>>> import numpy as np
>>> np.set_printoptions(precision=2, suppress=True, linewidth=200, sign=" ")
>>> X = np.load("layer7.npy")
>>> X
array([[-0.25, -0.25, -0.61],
       [ 0.8 , -0.1 ,  0.85],
       [ 0.14, -0.52, -0.58],
       [ 0.  ,  0.  ,  0.  ],
       [-0.99,  0.74, -0.97],
       [ 0.43, -0.74, -0.66],
       [-0.55,  0.08, -0.58],
       [-0.97,  0.56, -0.94],
       [-0.06,  0.35,  0.42],
       [ 0.27,  0.14,  0.51],
       [-0.41, -0.22, -0.71]])
>>> cent = X[[5, 1]].astype(float)
>>> for _ in range(3):
...     z = np.linalg.norm(X[:, None] - cent, axis=-1).argmin(axis=1)
...     cent = np.array([X[z == j].mean(axis=0) for j in range(2)])
... 
>>> z
array([ 0,  1,  0,  1,  0,  0,  0,  0,  1,  1,  0])
>>> np.abs(cent[1] - cent[0]).argmax()
np.int64(2)
>>> cent
array([[-0.37, -0.05, -0.72],
       [ 0.25,  0.1 ,  0.45]])
>>> print(np.bincount(z))
[ 7  4]
>>> Xs = X - X.mean(axis=0)
>>> U, sv, VT = np.linalg.svd(Xs, full_matrices=False)
>>> np.abs(VT[0]).argmax()
np.int64(2)
>>> np.abs(VT[-1])
array([ 0.68,  0.58,  0.44])
>>> np.abs(U[:, 0]).argmax()
np.int64(1)
>>> sv
array([ 2.54,  1.59,  0.29])
>>> print(round((sv ** 2).sum() ** 2 / (sv ** 4).sum(), 2))
1.71
>>> print((np.sign(U[:, 0]) == np.sign(U[0, 0])).astype(int))
[ 1  0  0  0  1  0  1  1  0  0  1]
>>> z = X[:, 0] > np.median(X[:, 0])
>>> u = X[z].mean(axis=0) - X[~z].mean(axis=0)
>>> u
array([ 0.87, -0.45,  0.59])
>>> print(np.argsort(-np.abs(u).round(6), kind="stable"))
[ 0  2  1]
>>> ((X - X.mean(axis=0)) @ u > 0).astype(int)
array([ 0,  1,  1,  1,  0,  1,  0,  0,  1,  1,  0])
>>> z.astype(int)
array([ 0,  1,  1,  1,  0,  1,  0,  0,  0,  1,  0])
>>> u = np.array([1, 2])
>>> np.cross(X[8, :3], X[5, :3])
array([ 0.08,  0.14, -0.11])
>>> np.convolve(X[8], u)
array([-0.06,  0.23,  1.12,  0.84])
>>> gram = np.cov(X, rowvar=False)
>>> np.argwhere(np.triu(np.abs(np.corrcoef(X.T)) > 0.8, 1))
array([], shape=(0, 2), dtype=int64)
>>> np.median(X, axis=0)
array([-0.06,  0.  , -0.58])
>>> X.std(axis=0)
array([ 0.53,  0.42,  0.6 ])
>>> np.round(np.polyfit(X[:, 2], X[:, 1], 1), 2) + 0
array([-0.01,  0.  ])
>>> round(float(np.corrcoef(X[:, 2], X[:, 1])[0, 1]), 2)
-0.02
>>> gram.round(2) + 0
array([[ 0.31, -0.16,  0.26],
       [-0.16,  0.19,  0.  ],
       [ 0.26,  0.  ,  0.4 ]])
>>> data = np.load("w.npy")
>>> data
array([[-1.11, -2.62, -0.25],
       [ 2.96, -1.  ,  8.41],
       [-1.46,  9.26,  1.08],
       [ 8.05,  0.21, -2.04]])
>>> rng = np.random.default_rng(1818)
>>> z = rng.permutation(3)
>>> M2 = data[:, z] * rng.choice([-1, 1], 3)
>>> M2
array([[ 1.11, -2.62, -0.25],
       [-2.96, -1.  ,  8.41],
       [ 1.46,  9.26,  1.08],
       [-8.05,  0.21, -2.04]])
>>> U, _, VT = np.linalg.svd(data.T @ M2)
>>> np.round(U @ VT, 2) + 0
array([[-1.,  0.,  0.],
       [ 0.,  1.,  0.],
       [ 0.,  0.,  1.]])
>>> print(np.round(np.linalg.lstsq(data, M2)[0], 2) + 0)
[[-1.  0.  0.]
 [ 0.  1.  0.]
 [ 0.  0.  1.]]
>>> M2 = data / np.linalg.norm(data, axis=1)
Traceback (most recent call last):
  File "<python-input-43>", line 1, in <module>
    M2 = data / np.linalg.norm(data, axis=1)
         ~~~~~^~~~~~~~~~~~~~~~~~~~~~~~~~~~~~
ValueError: operands could not be broadcast together with shapes (4,3) (4,) 
>>> M2 = data / np.linalg.norm(data, axis=1, keepdims=True)
>>> gram = M2 @ M2.T
>>> (np.abs(gram) > 0.9).astype(int)
array([[ 1,  0,  0,  0],
       [ 0,  1,  0,  0],
       [ 0,  0,  1,  0],
       [ 0,  0,  0,  1]])
>>> print(gram)
[[ 1.   -0.11 -0.85 -0.38]
 [-0.11  1.   -0.05  0.09]
 [-0.85 -0.05  1.   -0.15]
 [-0.38  0.09 -0.15  1.  ]]
>>> np.argsort(-np.linalg.norm(gram, axis=0).round(6), kind="stable")[:3]
array([ 0,  2,  3])
>>> np.linalg.cond(gram) > 100
np.True_
